In [1]: import numpy as np

In [2]: np.set_printoptions(suppress=True, linewidth=140)

In [3]: rnd = lambda a: np.round(a, 1) + 0

In [4]: feats = np.load("dump.npy")

In [5]: feats
Out[5]: 
array([[-3, -2,  3],
       [ 2, -1,  3],
       [ 2,  1,  0],
       [-3, -2,  3],
       [-3, -2,  3],
       [ 0,  0,  0],
       [ 2, -1,  3],
       [-3, -2,  3],
       [-3, -4,  6],
       [ 0, -2,  3],
       [ 0,  0,  0],
       [-3, -2,  3],
       [-3, -4,  6],
       [ 0,  0,  0],
       [ 0, -2,  3],
       [ 0,  0,  0],
       [ 0,  0,  0],
       [-1, -3,  6]])

In [6]: D = np.linalg.norm(feats[:, None] - feats[None], axis=-1)

In [7]: print(D[17].round(6).argsort(kind="stable")[:4])
[17  8 12  9]

In [8]: rnd(D[17])
Out[8]: array([3.7, 4.7, 7.8, 3.7, 3.7, 6.8, 4.7, 3.7, 2.2, 3.3, 6.8, 3.7, 2.2, 6.8, 3.3, 6.8, 6.8, 0. ])

In [9]: print(rnd(np.linalg.norm(feats - feats.mean(axis=0), axis=1)))
[2.2 3.  4.5 2.2 2.2 3.  3.  2.2 4.8 1.2 3.  2.2 4.8 3.  1.2 3.  3.  3.8]

In [10]: x = np.array([7, 2, 1])

In [11]: target = feats @ x

In [12]: rnd(np.linalg.pinv(feats) @ feats)
Out[12]: 
array([[1., 0., 0.],
       [0., 1., 0.],
       [0., 0., 1.]])

In [13]: rng = np.random.default_rng(365165)

In [14]: target = target + 0.3 * rng.normal(size=18)

In [15]: rnd(target)
Out[15]: array([-22.3,  15.3,  15.8, -22.4, -21.1,  -0.6,  14.9, -22. , -22.7,  -0.8,  -0.1, -22.3, -23.3,   0.1,  -0.7,  -0.1,  -0.3,  -7.3])

In [16]: beta, *_ = np.linalg.lstsq(feats, target)

In [17]: rnd(beta)
Out[17]: array([7.1, 1.6, 0.8])

In [18]: rnd(np.linalg.norm(target - feats @ beta))
Out[18]: np.float64(1.4)

In [19]: [round(float(np.linalg.norm(np.linalg.solve(feats.T @ feats + lam * np.eye(3), feats.T @ target))), 2) for lam in (0, 1, 10, 100)]
Out[19]: [7.32, 7.15, 6.02, 2.87]

In [20]: X = np.load("m.npy")

In [21]: X
Out[21]: 
array([[-1.,  1.,  0.],
       [ 0., -1.,  1.],
       [ 0.,  0., -1.]])

In [22]: rnd(np.linalg.matrix_power(X - np.diag(np.diag(X)), 3))
Out[22]: 
array([[0., 0., 0.],
       [0., 0., 0.],
       [0., 0., 0.]])

In [23]: rnd(np.sort(np.linalg.eigvals(X)))
Out[23]: array([-1., -1., -1.])

In [24]: np.prod(np.diag(X)), rnd(np.linalg.det(X))
Out[24]: (np.float64(-1.0), np.float64(-1.0))

In [25]: X @ X
Out[25]: 
array([[ 1., -2.,  1.],
       [ 0.,  1., -2.],
       [ 0.,  0.,  1.]])

In [26]: rnd(np.abs(np.linalg.eigvals(X)).max())
Out[26]: np.float64(1.0)

In [27]: (X - X.T) / 2
Out[27]: 
array([[ 0. ,  0.5,  0. ],
       [-0.5,  0. ,  0.5],
       [ 0. , -0.5,  0. ]])

In [28]: (X + X.T) / 2
Out[28]: 
array([[-1. ,  0.5,  0. ],
       [ 0.5, -1. ,  0.5],
       [ 0. ,  0.5, -1. ]])

In [29]: np.allclose(X @ X.T, X.T @ X)
Out[29]: False

In [30]: rnd(np.linalg.det(X))
Out[30]: np.float64(-1.0)

In [31]: z = rng.permutation(3)

In [32]: z
Out[32]: array([0, 2, 1])

In [33]: out = X[z][:, z]

In [34]: out
Out[34]: 
array([[-1.,  0.,  1.],
       [ 0., -1.,  0.],
       [ 0.,  1., -1.]])

In [35]: rnd(np.sort(np.abs(np.linalg.eigvals(out))))
Out[35]: array([1., 1., 1.])

In [36]: out = np.linalg.inv(X)

In [37]: X @ out
Out[37]: 
array([[1., 0., 0.],
       [0., 1., 0.],
       [0., 0., 1.]])

In [38]: (np.abs(out) > 1e-9).astype(int)
Out[38]: 
array([[1, 1, 1],
       [0, 1, 1],
       [0, 0, 1]])

In [39]: rnd(np.linalg.cond(X))
Out[39]: np.float64(4.0)

In [40]: np.allclose(out, X.T)
Out[40]: False

In [41]: u = np.array([1, 0, 1])

In [42]: out = X + np.outer(u, np.eye(3)[1])

In [43]: rnd(np.linalg.det(out) / np.linalg.det(X)), rnd(1 + np.linalg.solve(X, u)[1])
Out[43]: (np.float64(0.0), np.float64(0.0))

In [44]: K = np.loadtxt("out3.csv", delimiter=",")

In [45]: print(rnd(K))
[[ 0.1 -0.1  0.1  0.1 -0.3]
 [-0.1  0.2  0.  -0.3  0.2]
 [ 0.1  0.   0.2 -0.3 -0.3]
 [ 0.1 -0.3 -0.3  0.8  0. ]
 [-0.3  0.2 -0.3  0.   0.7]]

In [46]: # symmetric, so the eigenvalues are real

In [47]: x = np.array([5, 2, 1])

In [48]: X @ x
Out[48]: array([-3., -1., -1.])

In [49]: np.sign((X @ x).round(6))
Out[49]: array([-1., -1., -1.])

In [50]: (X @ x).argmax()
Out[50]: np.int64(1)

In [51]: def softmax(z):
    ...:     e = np.exp(z - z.max(axis=-1, keepdims=True))
    ...:     return e / e.sum(axis=-1, keepdims=True)
    ...: 

In [52]: print(rnd(softmax(K).sum(axis=1)))
[1. 1. 1. 1. 1.]

In [53]: print(rnd(softmax(K[3] + 4)))
[0.2 0.1 0.1 0.4 0.2]

In [54]: rnd(softmax(10 * K[3]))
Out[54]: array([0., 0., 0., 1., 0.])

In [55]: att = K @ K.T / np.sqrt(5)

In [56]: softmax(att).round(6).argmax(axis=1)
Out[56]: array([0, 4, 2, 3, 4])

In [57]: rnd(softmax(att + np.triu(np.full(att.shape, -np.inf), 1)))
Out[57]: 
array([[1. , 0. , 0. , 0. , 0. ],
       [0.5, 0.5, 0. , 0. , 0. ],
       [0.3, 0.3, 0.3, 0. , 0. ],
       [0.2, 0.2, 0.2, 0.3, 0. ],
       [0.2, 0.2, 0.2, 0.2, 0.3]])

In [58]: rnd(softmax(att)[3] @ K)
Out[58]: array([ 0. ,  0. , -0.1,  0.1,  0.1])

In [59]: rnd(softmax(att))
Out[59]: 
array([[0.2, 0.2, 0.2, 0.2, 0.2],
       [0.2, 0.2, 0.2, 0.2, 0.2],
       [0.2, 0.2, 0.2, 0.2, 0.2],
       [0.2, 0.2, 0.2, 0.3, 0.2],
       [0.2, 0.2, 0.2, 0.2, 0.3]])

In [60]: J = np.load("w.npy")

In [61]: print(J)
[[-1 -3  2]
 [-3  0  0]
 [-1  0  2]]

In [62]: x = np.array([3, 5, 1])

In [63]: J @ x
Out[63]: array([-16,  -9,  -1])

In [64]: J @ (2 * x)
Out[64]: array([-32, -18,  -2])

In [65]: np.sign((J @ x).round(6))
Out[65]: array([-1, -1, -1])

In [66]: (J @ x).argmax()
Out[66]: np.int64(2)

In [67]: np.linalg.norm(J @ x) <= np.linalg.norm(J, 2) * np.linalg.norm(x) + 1e-9
Out[67]: np.True_

In [68]: J * x
Out[68]: 
array([[ -3, -15,   2],
       [ -9,   0,   0],
       [ -3,   0,   2]])

In [69]: J @ np.ones(3)
Out[69]: array([-2., -3.,  1.])

In [70]: out = np.array([[1, 4, 5], [5, 0, 3], [2, 2, 0]])

In [71]: np.einsum("ij,ij->i", J, J)
Out[71]: array([14,  9,  5])

In [72]: print(np.einsum("ik,kj->ji", J, out))
[[-12  -3   3]
 [  0 -12   0]
 [-14 -15  -5]]

In [73]: out.T @ J.T
Out[73]: 
array([[-12,  -3,   3],
       [  0, -12,   0],
       [-14, -15,  -5]])

In [74]: print(J @ out)
[[-12   0 -14]
 [ -3 -12 -15]
 [  3   0  -5]]

In [75]: np.vstack([J, out.T]).shape
Out[75]: (6, 3)

In [76]: hat = np.triu(np.array([[5, 9, 9], [0, 3, 1], [7, 9, 3]]), 1) + np.eye(3)

In [77]: out = hat @ J @ np.linalg.inv(hat)

In [78]: np.trace(out), np.trace(J)
Out[78]: (np.float64(1.0), np.int64(1))

In [79]: rnd(np.poly(out))
Out[79]: array([ 1., -1., -9., 18.])

In [80]: out
Out[80]: 
array([[-37., 330.,  23.],
       [ -4.,  36.,   2.],
       [ -1.,   9.,   2.]])

In [81]: rnd(np.linalg.det(out))
Out[81]: np.float64(-18.0)

In [82]: hat @ J - J @ hat
Out[82]: 
array([[-36.,   9.,  30.],
       [ -1.,  27.,  29.],
       [  0.,   9.,   9.]])

In [83]: print(rnd(np.linalg.eigvals(J).sum().real))
1.0

In [84]: rnd(softmax(J[2]))
Out[84]: array([0. , 0.1, 0.8])

In [85]: rnd(softmax(J[2] + -2))
Out[85]: array([0. , 0.1, 0.8])

In [86]: rnd(softmax(10 * J[2]))
Out[86]: array([0., 0., 1.])

In [87]: rnd(softmax(J).sum(axis=1))
Out[87]: array([1., 1., 1.])

In [88]: att = J @ J.T / np.sqrt(3)

In [89]: rnd(softmax(att)[2] @ J)
Out[89]: array([-1.3, -1.3,  1.7])

In [90]: rnd(softmax(att))
Out[90]: 
array([[1. , 0. , 0. ],
       [0. , 0.9, 0. ],
       [0.4, 0.1, 0.4]])

In [91]: W0 = np.load("case3.npy")

In [92]: W0
Out[92]: 
array([[4., 1., 1., 1., 1.],
       [1., 4., 1., 1., 1.],
       [1., 1., 4., 1., 1.],
       [1., 1., 1., 4., 1.],
       [1., 1., 1., 1., 4.]])

In [93]: x = np.array([-2, -3, 1, 3, 2])

In [94]: target = W0 @ x

In [95]: target
Out[95]: array([-5., -8.,  4., 10.,  7.])

In [96]: rnd(np.linalg.solve(W0, target + W0[:, 0]))
Out[96]: array([-1., -3.,  1.,  3.,  2.])

In [97]: print(rnd(np.linalg.solve(W0, 2 * target)))
[-4. -6.  2.  6.  4.]

In [98]: ev, evecs = np.linalg.eigh(W0)

In [99]: ev
Out[99]: array([3., 3., 3., 3., 8.])

In [100]: np.unique(ev.round(6) + 0, return_counts=True)[1]
Out[100]: array([4, 1])

In [101]: rnd(evecs.T @ W0 @ evecs)
Out[101]: 
array([[3., 0., 0., 0., 0.],
       [0., 3., 0., 0., 0.],
       [0., 0., 3., 0., 0.],
       [0., 0., 0., 3., 0.],
       [0., 0., 0., 0., 8.]])

In [102]: rnd(np.linalg.eigvalsh(W0 + -2 * np.eye(5)))
Out[102]: array([1., 1., 1., 1., 6.])

In [103]: (ev > 1e-8).sum(), (ev < -1e-8).sum()
Out[103]: (np.int64(5), np.int64(0))

In [104]: ev, evecs = np.linalg.eig(W0)

In [105]: rnd(W0 @ evecs[:, 0] - ev[0] * evecs[:, 0])
Out[105]: array([0., 0., 0., 0., 0.])

In [106]: ev, evecs = np.linalg.eigh(W0)

In [107]: x = np.array([-2, 3, -3, -3, 0])

In [108]: print(np.abs(W0).sum(axis=1).max(), np.abs(ev).max())
8.0 8.0

In [109]: rnd(evecs * np.maximum(ev, 0) @ evecs.T)
Out[109]: 
array([[4., 1., 1., 1., 1.],
       [1., 4., 1., 1., 1.],
       [1., 1., 4., 1., 1.],
       [1., 1., 1., 4., 1.],
       [1., 1., 1., 1., 4.]])

In [110]: rnd(x @ W0 @ x / (x @ x)), ev[0], ev[-1]
Out[110]: (np.float64(3.8), np.float64(3.0), np.float64(8.0))

In [111]: rnd(evecs * np.sqrt(ev) @ evecs.T)
Out[111]: 
array([[2. , 0.2, 0.2, 0.2, 0.2],
       [0.2, 2. , 0.2, 0.2, 0.2],
       [0.2, 0.2, 2. , 0.2, 0.2],
       [0.2, 0.2, 0.2, 2. , 0.2],
       [0.2, 0.2, 0.2, 0.2, 2. ]])

In [112]: arr = np.loadtxt("a.csv", delimiter=",")

In [113]: print(arr)
[[ 0.4 -0.1 -0.7 -1.8]
 [ 0.7  2.1 -1.3 -0.8]
 [-1.9  0.1 -0.7  0.7]]

In [114]: arr.reshape(-1, 2)
Out[114]: 
array([[ 0.4, -0.1],
       [-0.7, -1.8],
       [ 0.7,  2.1],
       [-1.3, -0.8],
       [-1.9,  0.1],
       [-0.7,  0.7]])

In [115]: arr.reshape(2, -1)
Out[115]: 
array([[ 0.4, -0.1, -0.7, -1.8,  0.7,  2.1],
       [-1.3, -0.8, -1.9,  0.1, -0.7,  0.7]])

In [116]: T = arr.reshape(3, 2, -1)

In [117]: print(T.shape)
(3, 2, 2)

In [118]: rnd(np.einsum("ihd,ihd->ih", T, T))
Out[118]: 
array([[0.2, 3.7],
       [4.9, 2.3],
       [3.6, 1. ]])

In [119]: print(T.transpose(1, 0, 2))
[[[ 0.4 -0.1]
  [ 0.7  2.1]
  [-1.9  0.1]]

 [[-0.7 -1.8]
  [-1.3 -0.8]
  [-0.7  0.7]]]

In [120]: print(np.einsum("ihd,jhd->hij", T, T).shape)
(2, 3, 3)

In [121]: print(T[:, 0])
[[ 0.4 -0.1]
 [ 0.7  2.1]
 [-1.9  0.1]]

In [122]: M = np.array([[2.9, 12.9, -0.9],
     ...:     [-2.0, 9.8, -2.2],
     ...:     [7.2, -0.9, -4.6],
     ...:     [-0.6, -3.3, 1.3],
     ...:     [-0.9, 11.0, 5.9]])

In [123]: u, v = M[3], M[4]

In [124]: print(rnd(u @ v))
-28.1

In [125]: rnd(u @ u)
Out[125]: np.float64(12.9)

In [126]: pr = (u @ v) / (u @ u) * u

In [127]: rnd(np.outer(u, v))
Out[127]: 
array([[  0.5,  -6.6,  -3.5],
       [  3. , -36.3, -19.5],
       [ -1.2,  14.3,   7.7]])

In [128]: rnd(np.linalg.norm(u + v) ** 2 + np.linalg.norm(u - v) ** 2)
Out[128]: np.float64(339.1)

In [129]: rnd((v - pr) @ u)
Out[129]: np.float64(0.0)

In [130]: out = np.c_[M[:, :2] @ np.array([[2, 1], [0, 1]]), np.array([-4, 5, 1, 0, -3])]

In [131]: rnd(out)
Out[131]: 
array([[ 5.8, 15.8, -4. ],
       [-4. ,  7.8,  5. ],
       [14.4,  6.3,  1. ],
       [-1.2, -3.9,  0. ],
       [-1.8, 10.1, -3. ]])

In [132]: rnd(np.linalg.norm(out - M @ np.linalg.lstsq(M, out)[0], axis=0))
Out[132]: array([0. , 0. , 4.1])

In [133]: np.linalg.matrix_rank(out)
Out[133]: np.int64(3)

In [134]: G = np.cov(feats, rowvar=False)

In [135]: np.argsort(-feats.std(axis=0).round(6), kind="stable")
Out[135]: array([2, 0, 1])

In [136]: rnd(feats.std(axis=0))
Out[136]: array([1.9, 1.4, 2.1])

In [137]: W = np.array([[5, -9, -1], [-7, 7, 4], [8, -7, 4]])

In [138]: beta = np.array([2, 2, 2])

In [139]: hid = np.maximum(X @ W + beta, 0)

In [140]: np.linalg.matrix_rank(hid)
Out[140]: np.int64(3)

In [141]: print(rnd((hid > 0).mean(axis=0)))
[0.3 0.7 0.7]

In [142]: C = np.array([[2, -2, 2], [-1, 0, 0], [2, 1, -2]])

In [143]: print(W @ C)
[[ 17 -11  12]
 [-13  18 -22]
 [ 31 -12   8]]

In [144]: F = np.array([[-0.2, 0.4, 0.7, 0.2], [-0.7, -0.2, -1.0, 0.3], [0.0, 0.7, 0.2, 0.1]])

In [145]: F
Out[145]: 
array([[-0.2,  0.4,  0.7,  0.2],
       [-0.7, -0.2, -1. ,  0.3],
       [ 0. ,  0.7,  0.2,  0.1]])

In [146]: rnd(np.linalg.norm(F, 1)), rnd(np.linalg.norm(F, np.inf))
Out[146]: (np.float64(1.9), np.float64(2.2))

In [147]: rnd(np.linalg.norm(F, 2))
Out[147]: np.float64(1.4)

In [148]: print(rnd(np.linalg.norm(F[2] - F[1])))
1.7

In [149]: rnd(np.linalg.norm(F) ** 2 / np.linalg.norm(F, 2) ** 2)
Out[149]: np.float64(1.4)

In [150]: rnd(np.linalg.norm(F, axis=0))
Out[150]: array([0.7, 0.8, 1.2, 0.4])

In [151]: rnd(F[2] @ F[1])
Out[151]: np.float64(-0.3)

In [152]: rnd(np.linalg.norm(F, "nuc"))
Out[152]: np.float64(2.7)

In [153]: out = F / np.linalg.norm(F, axis=1, keepdims=True)

In [154]: G = out @ out.T

In [155]: rnd(G)
Out[155]: 
array([[ 1. , -0.5,  0.7],
       [-0.5,  1. , -0.3],
       [ 0.7, -0.3,  1. ]])

In [156]: np.argwhere(np.triu(np.abs(G) > 0.95, 1))
Out[156]: array([], shape=(0, 2), dtype=int64)

In [157]: rnd(np.degrees(np.arccos(np.clip(G[0, 1], -1, 1))))
Out[157]: np.float64(122.2)

In [158]: rnd(G[0])
Out[158]: array([ 1. , -0.5,  0.7])

In [159]: (G - 2 * np.eye(3)).round(6).argmax(axis=1)
Out[159]: array([2, 2, 0])
